% ipython --no-banner

In [1]: import numpy as np

In [2]: np.set_printoptions(precision=2, suppress=True, linewidth=140)

In [3]: E = np.array([[6, -5, 6, -5, 6, -5],
   ...:     [-2, 5, -2, 5, -2, 5],
   ...:     [-9, 6, -9, 6, -9, 6],
   ...:     [6, -5, 6, -5, 6, -5],
   ...:     [-2, 5, -2, 5, -2, 5],
   ...:     [-9, 6, -9, 6, -9, 6]])

In [4]: vec = np.array([3, 1, 1, 0, 1, 2])

In [5]: E @ np.ones(6)
Out[5]: array([ 3.,  9., -9.,  3.,  9., -9.])

In [6]: print((E * vec).sum(axis=1))
[ 15   5 -27  15   5 -27]

In [7]: (E @ vec).argmax()
Out[7]: np.int64(0)

In [8]: E @ vec
Out[8]: array([ 15,   5, -27,  15,   5, -27])

In [9]: W1 = np.array([[0, 3], [1, 2], [0, -2], [0, 2], [-2, 2], [1, 0]])

In [10]: c = np.array([-1, 4])

In [11]: act = np.maximum(E @ W1 + c, 0)

In [12]: (act > 0).mean(axis=0)
Out[12]: array([0.67, 1.  ])

In [13]: np.linalg.matrix_rank(act)
Out[13]: np.int64(2)

In [14]: W2 = np.array([[1, 2, 2], [1, 0, -2]])

In [15]: print(W1 @ W2)
[[ 3  0 -6]
 [ 3  2 -2]
 [-2  0  4]
 [ 2  0 -4]
 [ 0 -4 -8]
 [ 1  2  2]]

In [16]: act @ W2
Out[16]: 
array([[  2,   0,  -4],
       [ 31,  26, -10],
       [ 30,  58,  56],
       [  2,   0,  -4],
       [ 31,  26, -10],
       [ 30,  58,  56]])

In [17]: np.round(np.trace(np.linalg.pinv(E) @ E), 2)
Out[17]: np.float64(2.0)

In [18]: try:
    ...:     np.linalg.inv(E)
    ...: except np.linalg.LinAlgError as e:
    ...:     print(e)
    ...: 
Singular matrix

In [19]: round(float(np.linalg.norm(E, 2) / np.linalg.norm(E)), 2)
Out[19]: 0.98

In [20]: print(np.argsort(-np.linalg.norm(E, axis=0).round(6), kind="stable")[:3])
[0 2 4]

In [21]: [round(float(x), 2) for x in np.linalg.svd(E, compute_uv=False)[:3]]
Out[21]: [34.56, 6.88, 0.0]

In [22]: C2 = E.T @ E

In [23]: np.trace(C2), (E ** 2).sum()
Out[23]: (np.int64(1242), np.int64(1242))

In [24]: print(C2)
[[ 242 -188  242 -188  242 -188]
 [-188  172 -188  172 -188  172]
 [ 242 -188  242 -188  242 -188]
 [-188  172 -188  172 -188  172]
 [ 242 -188  242 -188  242 -188]
 [-188  172 -188  172 -188  172]]

In [25]: arr = np.load("mat.npy")

In [26]: arr
Out[26]: 
array([[ 0.8,  1. , -0.2],
       [ 2. , -0.2, -0.4],
       [-0.5,  1. , -0.2],
       [-1.1,  0.4, -1.2]])

In [27]: u, v = arr[2], arr[0]

In [28]: print(round(u @ v, 2))
0.64

In [29]: u @ u
Out[29]: np.float64(1.29)

In [30]: p = (u @ v) / (u @ u) * u

In [31]: np.linalg.matrix_rank(np.outer(u, v))
Out[31]: np.int64(1)

In [32]: (v - p) @ u
Out[32]: np.float64(0.0)

In [33]: print(v - p)
[ 1.05  0.5  -0.1 ]

In [34]: M2 = np.c_[arr[:, :2] @ np.array([[1, 0], [-1, 2]]), np.array([-7, 9, 7, 2])]

In [35]: M2
Out[35]: 
array([[-0.2,  2. , -7. ],
       [ 2.2, -0.4,  9. ],
       [-1.5,  2. ,  7. ],
       [-1.5,  0.8,  2. ]])

In [36]: print(np.linalg.matrix_rank(M2))
3

In [37]: print(np.round(np.linalg.norm(M2 - arr @ np.linalg.lstsq(arr, M2)[0], axis=0), 2) + 0)
[ 0.    0.   11.98]

In [38]: print(np.round(np.linalg.lstsq(arr, M2[:, 0])[0], 2) + 0)
[ 1. -1.  0.]
